% ipython --no-banner

In [1]: import numpy as np

In [2]: np.set_printoptions(precision=3, suppress=True, linewidth=120)

In [3]: F = np.load("a.npy")

In [4]: F
Out[4]: 
array([[ 0.99 ,  2.025, -0.017],
       [ 1.017,  1.992,  0.003],
       [ 1.027,  2.022, -0.033],
       [ 0.977,  1.979, -0.019],
       [ 0.998,  2.017,  0.005],
       [ 1.007,  2.008, -0.017],
       [ 1.019,  1.999, -0.026],
       [ 1.024,  2.004, -0.039],
       [ 0.981,  1.984, -0.012],
       [ 1.03 ,  1.991, -0.003],
       [ 1.005,  2.015,  0.029],
       [ 1.023,  1.98 , -0.004],
       [ 4.997,  0.032,  5.017],
       [ 5.012, -0.028,  4.995],
       [ 4.981,  0.038,  5.033],
       [ 4.999, -0.029,  5.052],
       [ 5.002,  0.012,  4.985],
       [ 5.015, -0.039,  4.997],
       [ 4.999, -0.007,  5.023],
       [ 4.999,  0.018,  5.018],
       [ 5.007,  0.006,  4.99 ],
       [ 5.   ,  0.054,  5.01 ],
       [ 4.995, -0.007,  5.014],
       [ 5.   ,  0.007,  5.012]])

In [5]: Xc = (F - F.mean(axis=0)) / F.std(axis=0)

In [6]: Xc.std(axis=0)
Out[6]: array([1., 1., 1.])

In [7]: c = np.linalg.lstsq(np.delete(Xc, 0, axis=1), Xc[:, 0])[0]

In [8]: round(float(1 - np.var(Xc[:, 0] - np.delete(Xc, 0, axis=1) @ c)), 3)
Out[8]: 1.0

In [9]: np.abs(c).argmax()
Out[9]: np.int64(1)

In [10]: P = F @ np.linalg.solve(F.T @ F, F.T)

In [11]: np.round(np.linalg.eigvalsh(P), 3) + 0
Out[11]: array([0., 0., 0., 0., 0., 0., 0., 0., 0., 0., 0., 0., 0., 0., 0., 0., 0., 0., 0., 0., 0., 1., 1., 1.])

In [12]: arr = np.load("m.npy")

In [13]: arr
Out[13]: 
array([[-0.168,  1.   ,  0.967],
       [-0.226,  1.   ,  0.992],
       [-0.08 ,  0.978,  0.744],
       [-0.02 ,  0.508,  0.235],
       [-0.06 ,  0.933,  0.617],
       [-0.08 ,  0.978,  0.744],
       [-0.139,  0.999,  0.933],
       [-0.1  ,  0.993,  0.834],
       [-0.129,  0.999,  0.915],
       [-0.08 ,  0.978,  0.744],
       [ 0.   ,  0.   ,  0.   ],
       [-0.09 ,  0.987,  0.793]])

In [14]: np.count_nonzero(arr)
Out[14]: np.int64(33)

In [15]: arr.sum(axis=1)
Out[15]: array([1.799, 1.766, 1.642, 0.723, 1.49 , 1.642, 1.793, 1.727, 1.785, 1.642, 0.   , 1.69 ])

In [16]: arr.sum(axis=0)
Out[16]: array([-1.172, 10.353,  8.518])

In [17]: np.abs(arr).max()
Out[17]: np.float64(1.0)

In [18]: arr.shape
Out[18]: (12, 3)

In [19]: x0 = np.array([1, 0, 2])

In [20]: h1 = np.maximum(arr @ x0, 0)

In [21]: np.maximum(arr @ x0, 0) - np.maximum(-arr @ x0, 0)
Out[21]: array([1.766, 1.758, 1.408, 0.45 , 1.174, 1.408, 1.727, 1.568, 1.701, 1.408, 0.   , 1.496])

In [22]: np.flatnonzero(h1 > 1e-9)
Out[22]: array([ 0,  1,  2,  3,  4,  5,  6,  7,  8,  9, 11])

In [23]: X = np.load("sample9.npy")

In [24]: X
Out[24]: 
array([[ 0.596, -0.488,  0.054],
       [-0.488,  0.399, -0.044],
       [ 0.054, -0.044,  0.005]])

In [25]: # looks like rank 1

In [26]: left, sv, Vt = np.linalg.svd(X)

In [27]: vecs = Vt[:(sv > 1e-8).sum()]

In [28]: rng = np.random.default_rng(4349)

In [29]: x0 = X[0] + 2 * X[2] + rng.integers(2) * np.eye(3)[1]

In [30]: x0
Out[30]: array([0.704, 0.424, 0.064])

In [31]: vecs.T @ vecs
Out[31]: 
array([[ 0.596, -0.488,  0.054],
       [-0.488,  0.399, -0.044],
       [ 0.054, -0.044,  0.005]])
